% ipython --no-banner

In [1]: import numpy as np

In [2]: np.set_printoptions(precision=2, suppress=True, linewidth=140)

In [3]: W0 = np.load("out9.npy")

In [4]: print(W0)
[[0 1 1 1]
 [1 0 1 0]
 [1 1 0 1]
 [1 0 1 0]]

In [5]: # equal to its transpose

In [6]: rank = np.linalg.matrix_rank(W0)

In [7]: print(rank)
3

In [8]: null = np.linalg.svd(W0)[2][rank:].T

In [9]: print(np.linalg.matrix_rank(W0.T @ W0), np.linalg.matrix_rank(W0 @ W0.T))
3 3

In [10]: print(np.round(null @ null.T, 2) + 0)
[[ 0.   0.   0.   0. ]
 [ 0.   0.5  0.  -0.5]
 [ 0.   0.   0.   0. ]
 [ 0.  -0.5  0.   0.5]]

In [11]: print([int(np.linalg.matrix_rank(W0[:, :j + 1])) for j in range(4)])
[1, 2, 3, 3]

In [12]: print([int(np.linalg.matrix_rank(W0[:i])) for i in range(1, len(W0) + 1)])
[1, 2, 3, 3]

In [13]: print(null.shape)
(4, 1)

In [14]: print(np.round(W0 @ null, 2) + 0)
[[0.]
 [0.]
 [0.]
 [0.]]

In [15]: print([int(np.linalg.matrix_rank(np.delete(W0, i, axis=0))) for i in range(4)])
[2, 3, 2, 3]

In [16]: print(np.unique(W0.round(6), axis=0).shape)
(3, 4)

In [17]: print(np.round(W0 @ np.linalg.pinv(W0) @ W0, 2) + 0)
[[0. 1. 1. 1.]
 [1. 0. 1. 0.]
 [1. 1. 0. 1.]
 [1. 0. 1. 0.]]

In [18]: print(np.round(np.trace(np.linalg.pinv(W0) @ W0), 2))
3.0

In [19]: X = np.loadtxt("run0.csv", delimiter=",")

In [20]: print(X)
[[ 0.22  0.18  0.2  -0.04]
 [-0.2   0.5   0.2   0.5 ]
 [-0.6  -0.5  -0.7   0.3 ]]

In [21]: x0 = np.array([-4, 6, 2, 8])

In [22]: print((X * x0).sum(axis=1))
[0.28 8.2  0.4 ]

In [23]: print(X * x0)
[[-0.88  1.08  0.4  -0.32]
 [ 0.8   3.    0.4   4.  ]
 [ 2.4  -3.   -1.4   2.4 ]]

In [24]: print(X @ np.eye(4)[3])
[-0.04  0.5   0.3 ]

In [25]: U, sigma, vt = np.linalg.svd(X)

In [26]: print(sigma)
[1.15 0.75 0.06]

In [27]: out = U[:, :2] @ np.diag(sigma[:2]) @ vt[:2]

In [28]: print(round(np.linalg.norm(X - out, 2), 2), np.round(sigma[2], 2))
0.06 0.06

In [29]: out = np.array([[-1, 2], [-1, 1]])

In [30]: Z = np.kron(out, X)

In [31]: print(round(float(np.linalg.norm(Z, 2)), 2), round(np.linalg.norm(out, 2) * np.linalg.norm(X, 2), 2))
3.02 3.02

In [32]: print(Z.shape)
(6, 8)

In [33]: print(np.linalg.matrix_rank(Z))
6
